$ python3 -q
>>> import numpy as np
>>> np.set_printoptions(suppress=True, linewidth=200)
>>> data = np.array([[1, 0, 0], [0, 1, 0], [-1, -4, 1]])
>>> np.einsum("ii->", data)
np.int64(3)
>>> A2 = np.linalg.inv(data)
>>> np.allclose(A2, data.T)
False
>>> data @ A2
array([[1., 0., 0.],
       [0., 1., 0.],
       [0., 0., 1.]])
>>> np.round(np.linalg.inv(A2), 2)
array([[ 1.,  0.,  0.],
       [ 0.,  1.,  0.],
       [-1., -4.,  1.]])
>>> x0 = np.array([2, -1, 0])
>>> target = data @ x0
>>> target
array([ 2, -1,  2])
>>> np.round(np.linalg.solve(data, data[:, 1]), 2)
array([0., 1., 0.])
>>> np.round(np.linalg.solve(data.T, data[1]), 2)
array([0., 1., 0.])
>>> np.round(np.linalg.solve(data, 4 * target), 2)
array([ 8., -4.,  0.])
>>> hat = np.triu(np.array([[3, 4, 0], [5, 0, 3], [4, 4, 5]]), 1) + np.eye(3)
>>> A2 = hat @ data @ np.linalg.inv(hat)
>>> np.linalg.matrix_rank(A2)
np.int64(3)
>>> np.trace(A2), np.trace(data)
(np.float64(3.0), np.int64(3))
>>> round(float(np.linalg.det(A2)), 2)
1.0
>>> feats = np.load("x.npy")
>>> feats
array([[ 0,  0, -1,  0,  3],
       [ 0,  0,  2, -5, -4],
       [ 1, -2,  0,  1, -4],
       [ 0,  5, -1,  0, -2],
       [-3,  4,  4,  2,  0]])
>>> A2 = feats / np.sqrt((feats ** 2).mean(axis=1, keepdims=True))
>>> A2[2].round(2)
array([ 0.48, -0.95,  0.  ,  0.48, -1.91])
>>> rng = np.random.default_rng(50461)
>>> A2 = feats + rng.integers(-2, 3, (5, 4)) @ rng.integers(-2, 3, (4, 5))
>>> A2
array([[ 6, -4, -4, -6,  9],
       [-1, -1, -3,  2, -2],
       [ 4, -8, -9,  5,  4],
       [ 5, -1, -6, -1,  5],
       [-6,  4,  1, 15, -1]])
>>> np.round(np.linalg.svd(A2 - feats, compute_uv=False), 2) + 0
array([20.48, 17.83,  2.09,  1.01,  0.  ])
>>> np.abs(A2 - feats).sum(axis=1)
array([25, 16, 30, 24, 20])
>>> np.linalg.matrix_rank(A2 - feats, tol=1e-8)
np.int64(4)
>>> W0 = np.load("sample4.npy")
>>> W0
array([[ 6,  0,  0, -2],
       [ 3,  2,  0, -1],
       [ 9, -3, -2, -3],
       [-9, -3,  3,  3]])
>>> np.argsort(-np.linalg.norm(W0, axis=0).round(6), kind="stable")[:3]
array([0, 3, 1])
>>> round(float(np.linalg.norm(W0, 2) / np.linalg.norm(W0)), 2)
0.95
>>> np.linalg.cond(W0) > 100
np.True_
>>> [round(float(x), 2) for x in np.linalg.svd(W0, compute_uv=False)[:3]]
[15.5, 4.68, 1.72]
>>> rank = np.linalg.matrix_rank(W0)
>>> rank
np.int64(3)
>>> ns = np.linalg.svd(W0)[2][rank:].T
>>> np.allclose(W0 @ ns, 0)
True
>>> [int(np.linalg.matrix_rank(W0[:i])) for i in range(1, len(W0) + 1)]
[1, 2, 3, 3]
>>> [int(np.linalg.matrix_rank(np.delete(W0, i, axis=0))) for i in range(4)]
[3, 3, 3, 3]
>>> np.round(W0 @ np.linalg.pinv(W0) @ W0, 2) + 0
array([[ 6.,  0.,  0., -2.],
       [ 3.,  2.,  0., -1.],
       [ 9., -3., -2., -3.],
       [-9., -3.,  3.,  3.]])
>>> round(float(np.trace(np.linalg.pinv(W0) @ W0)), 2)
3.0
>>> np.abs(np.diag(np.linalg.qr(W0)[1])) > 1e-9
array([ True,  True,  True, False])
>>> M = np.array([[5.0, 1.0, 0.0], [0.0, 5.0, 1.0], [0.0, 0.0, 5.0]])
>>> # triangular: eigenvalues sit on the diagonal
>>> ev, vecs = np.linalg.eig(M)
>>> ev
array([5., 5., 5.])
>>> A2 = np.array([[-1, 5], [-5, -3], [-3, -6], [8, -4]])
>>> np.linalg.matrix_rank(W0 @ A2)
np.int64(2)
>>> np.einsum("ij->j", W0)
array([ 9, -4,  1, -3])
>>> np.vstack([W0, A2.T]).shape
(6, 4)
>>> A2.T @ W0.T
array([[-22, -21, -12,  39],
       [ 38,  13,  78, -66]])
>>> f = np.array([2, 1, -2])
>>> A2 = M + np.outer(f, np.eye(3)[0])
>>> np.round(np.linalg.det(A2) / np.linalg.det(M), 2), np.round(1 + np.linalg.solve(M, f)[0], 2)
(np.float64(1.34), np.float64(1.34))
>>> A2 = np.array([[1, 0], [2, 3], [3, 2]])
>>> np.einsum("ik,kj->ji", M, A2)
array([[ 7., 13., 15.],
       [ 3., 17., 10.]])
>>> M @ A2
array([[ 7.,  3.],
       [13., 17.],
       [15., 10.]])
>>> np.linalg.matrix_rank(np.vstack([M, A2.T]))
np.int64(3)
>>> np.einsum("ij,ij->i", M, M)
array([26., 26., 25.])
>>> np.einsum("ij->j", M)
array([5., 6., 6.])
>>> J = np.loadtxt("out2.csv", delimiter=",")
>>> J
array([[-1.27, -4.  ,  2.5 ],
       [-2.02, -3.82,  0.93],
       [-2.03, -4.37, -4.41],
       [-0.93, -3.55, -5.49],
       [-2.34, -4.68,  3.56],
       [-2.56, -3.99,  3.9 ],
       [-2.28, -3.23, -4.19],
       [-0.78, -3.75,  4.37],
       [-2.27, -3.07,  4.29],
       [ 0.06, -2.99, -4.65],
       [-1.97, -2.34,  4.09],
       [-2.1 , -4.46, -5.04],
       [-1.74, -2.82, -6.35],
       [-1.62, -2.15, -4.01],
       [-3.17, -4.47,  4.38],
       [-2.16, -5.93,  3.34],
       [-2.51, -4.6 , -5.8 ],
       [-1.56, -3.22,  2.71],
       [-3.  , -3.43, -4.33],
       [-2.86, -2.29, -5.25],
       [-2.39, -3.8 ,  4.41],
       [-4.  , -4.46,  3.02],
       [-2.71, -3.17, -5.19],
       [-1.43, -2.32, -4.95],
       [-1.7 , -3.15, -5.14]])
>>> lab = J[:, 2] > np.median(J[:, 2])
>>> f = J[lab].mean(axis=0) - J[~lab].mean(axis=0)
>>> ((J - J.mean(axis=0)) @ f > 0).astype(int)
array([1, 1, 0, 0, 1, 1, 0, 1, 1, 0, 1, 0, 0, 0, 1, 1, 0, 1, 0, 0, 1, 1, 0, 0, 0])
>>> lab.astype(int)
array([1, 1, 0, 0, 1, 1, 0, 1, 1, 0, 1, 0, 0, 0, 1, 1, 0, 1, 0, 0, 1, 1, 0, 0, 0])
>>> Xs = (J - J.mean(axis=0)) / J.std(axis=0)
>>> np.round(Xs.std(axis=0), 2)
array([1., 1., 1.])
>>> c = np.linalg.lstsq(np.delete(Xs, 0, axis=1), Xs[:, 0])[0]
>>> np.abs(c).argmax()
np.int64(0)
>>> t3 = np.stack([J, 5 * J, J[::-1]])
>>> (t3 @ J.T).shape
(3, 25, 25)
>>> t3.shape
(3, 25, 3)
>>> np.linalg.matrix_rank(t3.reshape(3, -1))
np.int64(2)
>>> np.linalg.matrix_rank(t3)
array([3, 3, 3])
>>> np.round(np.einsum("bij,cij->bc", t3, t3), 2)
array([[  950.38,  4751.9 ,   482.01],
       [ 4751.9 , 23759.49,  2410.07],
       [  482.01,  2410.07,   950.38]])
>>> x0 = np.array([5, -2, -5])
>>> target = J @ x0
>>> np.round(np.linalg.lstsq(J, target)[0], 2)
array([ 5., -2., -5.])
>>> np.round(np.linalg.pinv(J) @ J, 2) + 0
array([[1., 0., 0.],
       [0., 1., 0.],
       [0., 0., 1.]])
>>> target = target + 0.05 * rng.normal(size=25)
>>> target.round(2)
array([-10.86,  -7.15,  20.65,  29.89, -20.12, -24.41,  16.  , -18.31, -26.67,  29.55, -25.66,  23.59,  28.66,  16.3 , -28.72, -15.64,  25.56, -14.93,  13.53,  16.51, -26.42, -26.16,  18.75,  22.24,
        23.55])
>>> c, *_ = np.linalg.lstsq(J, target)
>>> [round(float(np.linalg.norm(np.linalg.solve(J.T @ J + lam * np.eye(3), J.T @ target))), 2) for lam in (0, 1, 10, 100)]
[7.34, 7.06, 5.78, 4.18]
>>> c.round(2)
array([ 4.99, -1.99, -5.  ])
>>> A = np.loadtxt("run6.csv", delimiter=",")
>>> A
array([[  3.36,   3.31,  18.23],
       [ -5.46, -17.74, -23.67],
       [ -5.28, -20.73, -23.54],
       [  3.7 ,   3.67,  20.04],
       [ -5.03, -17.07, -22.8 ],
       [  3.85,   3.84,  19.77],
       [ -5.72, -18.06, -25.  ],
       [  2.41,   4.41,  21.27],
       [ -5.27, -19.48, -23.56],
       [ -6.86, -18.53, -22.38],
       [  1.96,   2.94,  19.18],
       [  4.76,   4.17,  17.86],
       [ -6.16, -17.36, -25.2 ],
       [-21.84,   6.84, -13.66],
       [-21.76,   6.42, -14.05],
       [-22.66,   5.89, -12.98],
       [  4.45,   3.71,  20.53],
       [ -4.78, -17.22, -23.53],
       [  4.43,   3.82,  20.17],
       [ -5.36, -16.74, -24.96],
       [  3.43,   4.96,  21.01],
       [ -5.03, -19.57, -25.83],
       [  4.74,   3.25,  20.21],
       [-22.67,   6.28, -13.33],
       [-22.05,   4.59, -14.54],
       [-20.29,   4.91, -14.26],
       [  3.61,   2.64,  20.16],
       [ -7.01, -17.89, -23.67]])
>>> hat = A @ np.linalg.solve(A.T @ A, A.T)
>>> np.linalg.matrix_rank(np.eye(28) - hat)
np.int64(25)
>>> np.round(hat @ A[:, 2], 2)
array([ 18.23, -23.67, -23.54,  20.04, -22.8 ,  19.77, -25.  ,  21.27, -23.56, -22.38,  19.18,  17.86, -25.2 , -13.66, -14.05, -12.98,  20.53, -23.53,  20.17, -24.96,  21.01, -25.83,  20.21, -13.33,
       -14.54, -14.26,  20.16, -23.67])
>>> Z = A[[8, 25]].astype(float)
>>> for _ in range(3):
...     lab = np.linalg.norm(A[:, None] - Z, axis=-1).argmin(axis=1)
...     Z = np.array([A[lab == j].mean(axis=0) for j in range(2)])
... 
>>> lab
array([1, 0, 0, 1, 0, 1, 0, 1, 0, 0, 1, 1, 0, 1, 1, 1, 1, 0, 1, 0, 1, 0, 1, 1, 1, 1, 1, 0])
>>> Z.round(2)
array([[ -5.63, -18.22, -24.01],
       [ -5.33,   4.45,   7.98]])
>>> np.round(Z[1] - Z[0], 2)
array([ 0.31, 22.67, 31.99])
>>> np.unravel_index(np.abs(A).argmax(), A.shape)
(np.int64(21), np.int64(2))
>>> np.round(A.sum(axis=0), 2)
array([-152.53, -124.74, -128.53])
>>> np.linalg.matrix_rank(A)
np.int64(3)
>>> np.count_nonzero(A)
np.int64(84)
>>> np.round(A.mean(axis=0), 2)
array([-5.45, -4.46, -4.59])
>>> np.linalg.rank(A)
Traceback (most recent call last):
  File "<python-input-102>", line 1, in <module>
    np.linalg.rank(A)
    ^^^^^^^^^^^^^^
AttributeError: module 'numpy.linalg' has no attribute 'rank'
>>> np.round(np.linalg.svd(A, compute_uv=False), 2)
array([125.12,  56.1 ,  21.54])
>>> x0 = np.array([-1, 3, 3])
>>> np.sign((A @ x0).round(6))
array([ 1., -1., -1.,  1., -1.,  1., -1.,  1., -1., -1.,  1.,  1., -1.,  1., -1.,  1.,  1., -1.,  1., -1.,  1., -1.,  1.,  1., -1., -1.,  1., -1.])
>>> A @ np.eye(3)[2]
array([ 18.23, -23.67, -23.54,  20.04, -22.8 ,  19.77, -25.  ,  21.27, -23.56, -22.38,  19.18,  17.86, -25.2 , -13.66, -14.05, -12.98,  20.53, -23.53,  20.17, -24.96,  21.01, -25.83,  20.21, -13.33,
       -14.54, -14.26,  20.16, -23.67])
>>> A2 = np.array([[-1.9], [-1.9], [-0.1]])
>>> Z = np.array([[1.3, -1.2, 2.2, -0.4, -1.0]])
>>> E = A2 @ Z
>>> E.round(2)
array([[-2.47,  2.28, -4.18,  0.76,  1.9 ],
       [-2.47,  2.28, -4.18,  0.76,  1.9 ],
       [-0.13,  0.12, -0.22,  0.04,  0.1 ]])
>>> Xs = A - A.mean(axis=1)
Traceback (most recent call last):
  File "<python-input-111>", line 1, in <module>
    Xs = A - A.mean(axis=1)
         ~~^~~~~~~~~~~~~~~~
ValueError: operands could not be broadcast together with shapes (28,3) (28,) 
>>> Xs = A - A.mean(axis=0)
>>> U, sig, VT = np.linalg.svd(Xs, full_matrices=False)
>>> np.searchsorted(np.cumsum(sig ** 2) / (sig ** 2).sum(), 0.9) + 1
np.int64(2)
>>> np.abs(VT[0]).argmax()
np.int64(2)
>>> np.round(np.abs(VT[-1]), 2)
array([0.64, 0.62, 0.45])
>>> round(float(np.linalg.norm(E, 2) / np.linalg.norm(E)), 2)
1.0
>>> np.argsort(-np.linalg.norm(E, axis=0).round(6), kind="stable")[:3]
array([2, 0, 1])
>>> U, sig, VT = np.linalg.svd(E)
>>> np.argmax(sig[:-1] / (sig[1:] + 1e-6)) + 1
np.int64(1)
>>> sig.round(2) + 0
array([8.12, 0.  , 0.  ])
>>> A2 = U[:, :1] @ np.diag(sig[:1]) @ VT[:1]
>>> round(np.linalg.norm(E - A2, 2), 2), np.round(sig[1], 2)
(np.float64(0.0), np.float64(0.0))
>>> np.linalg.matrix_rank(E, rtol=0.05)
np.int64(1)
>>> round(np.abs(E - A2).max(), 2)
np.float64(0.0)
>>> F = np.load("case5.npy")
>>> F.round(2)
array([[ 1.45,  1.69,  3.69,  3.17],
       [-4.97, -5.79, -3.79, -6.45],
       [-5.28, -6.15, -4.15, -6.91],
       [-0.15, -0.17,  1.83,  0.78],
       [ 3.1 ,  3.61,  5.61,  5.65],
       [ 4.93,  5.76,  7.76,  8.4 ],
       [-6.77, -7.9 , -5.9 , -9.16],
       [-1.02, -1.19,  0.81, -0.52],
       [ 7.88,  9.2 , 11.2 , 12.82],
       [-3.18, -3.71, -1.71, -3.77],
       [-1.31, -1.52,  0.48, -0.96],
       [ 1.9 ,  2.21,  4.21,  3.85],
       [ 7.98,  9.31, 11.31, 12.98],
       [ 0.15,  0.18,  2.18,  1.23],
       [ 0.28,  0.32,  2.32,  1.42],
       [-1.5 , -1.76,  0.24, -1.26],
       [-1.9 , -2.22, -0.22, -1.85],
       [-0.27, -0.32,  1.68,  0.59],
       [-1.19, -1.39,  0.61, -0.79]])
>>> A2 = F / np.sqrt((F ** 2).mean(axis=1, keepdims=True))
>>> np.linalg.matrix_rank(F - F.mean(axis=1, keepdims=True))
np.int64(2)
>>> np.round(np.linalg.norm(A2, axis=1), 2)
array([2., 2., 2., 2., 2., 2., 2., 2., 2., 2., 2., 2., 2., 2., 2., 2., 2., 2., 2.])
>>> A2[15].round(2)
array([-1.14, -1.33,  0.18, -0.95])
